>>> import numpy as np
>>> np.set_printoptions(precision=2, suppress=True, linewidth=160, legacy="1.25")
>>> def rd(a):
...     return np.round(a, 2) + 0
... 
>>> mat = np.load("run15.npy")
>>> print(mat)
[[4. 4. 0. 0. 0.]
 [4. 5. 4. 0. 0.]
 [0. 4. 0. 4. 0.]
 [0. 0. 4. 1. 4.]
 [0. 0. 0. 4. 5.]]
>>> f, v = mat[4], mat[2]
>>> print(f @ f)
41.0
>>> print(f @ v)
16.0
>>> pr = (f @ v) / (f @ f) * f
>>> print(np.outer(f, v))
[[ 0.  0.  0.  0.  0.]
 [ 0.  0.  0.  0.  0.]
 [ 0.  0.  0.  0.  0.]
 [ 0. 16.  0. 16.  0.]
 [ 0. 20.  0. 20.  0.]]
>>> print(rd(pr))
[0.   0.   0.   1.56 1.95]
>>> print(rd(np.linalg.norm(f + v) ** 2 + np.linalg.norm(f - v) ** 2))
146.0
>>> w, V = np.linalg.eigh(mat)
>>> x = np.array([3, 0, 0, 2, 2])
>>> print((np.sign(V[:, -1].round(6)) == np.sign(V[0, -1].round(6))).astype(int))
[1 1 1 1 1]
>>> print(rd(x @ mat @ x / (x @ x)), rd(w[0]), rd(w[-1]))
5.41 -5.27 9.94
>>> x = np.array([-1, 7, 5, 1, 3])
>>> print(mat @ x)
[24. 51. 32. 33. 19.]
>>> print(np.einsum("ij,j->i", mat, x))
[24. 51. 32. 33. 19.]
>>> print(np.linalg.norm(mat @ x) <= np.linalg.norm(mat, 2) * np.linalg.norm(x) + 1e-9)
True
>>> print(mat @ np.ones(5))
[ 8. 13.  8.  9.  9.]
>>> print(mat @ np.eye(5)[0])
[4. 4. 0. 0. 0.]
>>> print(mat @ (2 * x))
[ 48. 102.  64.  66.  38.]
>>> print(mat * x)
[[-4. 28.  0.  0.  0.]
 [-4. 35. 20.  0.  0.]
 [-0. 28.  0.  4.  0.]
 [-0.  0. 20.  1. 12.]
 [-0.  0.  0.  4. 15.]]
>>> X = np.load("case18.npy")
>>> print(X)
[[3 0 0]
 [0 2 0]
 [0 0 2]]
>>> print(rd(np.sort(np.linalg.eigvals(X))))
[2. 2. 3.]
>>> x = np.ones(3)
>>> for _ in range(7):
...     x = X @ x
...     x /= np.linalg.norm(x)
...     print(round(x @ X @ x, 2))
... 
2.53
2.72
2.85
2.93
2.97
2.98
2.99
>>> print(rd(x))
[1.   0.06 0.06]
>>> rng = np.random.default_rng(293)
>>> Y = mat + rng.integers(-2, 3, (5, 4)) @ rng.integers(-2, 3, (4, 5))
>>> print(Y)
[[ 3.  2.  4.  1.  1.]
 [ 1.  7.  2.  0.  3.]
 [-6.  2.  2.  5.  5.]
 [ 2.  6.  0.  3.  1.]
 [-9.  2. -4.  5. 12.]]
>>> print(Y - mat)
[[-1. -2.  4.  1.  1.]
 [-3.  2. -2.  0.  3.]
 [-6. -2.  2.  1.  5.]
 [ 2.  6. -4.  2. -3.]
 [-9.  2. -4.  1.  7.]]
>>> print(rd(np.linalg.svd(Y - mat, compute_uv=False)))
[15.02 10.17  3.01  0.94  0.  ]
>>> print(np.abs(Y - mat).sum(axis=1))
[ 9. 10. 16. 17. 23.]
>>> m1 = np.load("w.npy")
>>> print(m1)
[[1.   0.9  0.81 0.73]
 [0.9  1.   0.9  0.81]
 [0.81 0.9  1.   0.9 ]
 [0.73 0.81 0.9  1.  ]]
>>> # symmetric
>>> print((m1 - m1.T) / 2)
[[0. 0. 0. 0.]
 [0. 0. 0. 0.]
 [0. 0. 0. 0.]
 [0. 0. 0. 0.]]
>>> print(rd(m1 @ m1))
[[3.   3.12 3.09 2.92]
 [3.12 3.28 3.26 3.09]
 [3.09 3.26 3.28 3.12]
 [2.92 3.09 3.12 3.  ]]
>>> print(rd(np.linalg.det(m1)))
0.01
>>> print(rd(np.sort(np.abs(np.linalg.eigvals(m1)))))
[0.06 0.1  0.31 3.53]
>>> left, sig, VT = np.linalg.svd(m1)
>>> print(rd(sig))
[3.53 0.31 0.1  0.06]
>>> Y = left[:, :1] @ np.diag(sig[:1]) @ VT[:1]
>>> print(rd(np.abs(m1 - Y).max()))
0.16
>>> K = np.load("data.npy")
>>> print(K)
[[0 0 0 1 0]
 [0 1 0 0 0]
 [0 0 1 0 0]
 [1 0 0 0 0]
 [0 0 0 0 1]]
>>> # rows sum to 1
>>> x = np.array([-2, -1, -3, 2, -2])
>>> print(K.T @ (K @ x))
[-2 -1 -3  2 -2]
>>> print(rd(np.sort(np.abs(np.degrees(np.angle(np.linalg.eigvals(K)))))))
[  0.   0.   0.   0. 180.]
>>> print(rd(np.linalg.inv(K)))
[[0. 0. 0. 1. 0.]
 [0. 1. 0. 0. 0.]
 [0. 0. 1. 0. 0.]
 [1. 0. 0. 0. 0.]
 [0. 0. 0. 0. 1.]]
>>> print(rd(np.linalg.norm(x)), rd(np.linalg.norm(K @ x)))
4.69 4.69
>>> print(5 - np.linalg.matrix_rank(K - np.eye(5), tol=1e-8))
4
>>> Y = np.array([[4, 2, 7, 8], [1, 3, 9, 1], [5, 3, 1, 6], [0, 3, 2, 8]])
>>> E = np.tril(Y)
>>> print(E)
[[4 0 0 0]
 [1 3 0 0]
 [5 3 1 0]
 [0 3 2 8]]
>>> print(rd(np.sort(np.linalg.eigvals(E))))
[1. 3. 4. 8.]
>>> print(np.prod(np.diag(E)), rd(np.linalg.det(E)))
96 96.0
>>> print([int(np.linalg.matrix_rank(np.linalg.matrix_power(E, p))) for p in range(1, 5)])
[4, 4, 4, 4]
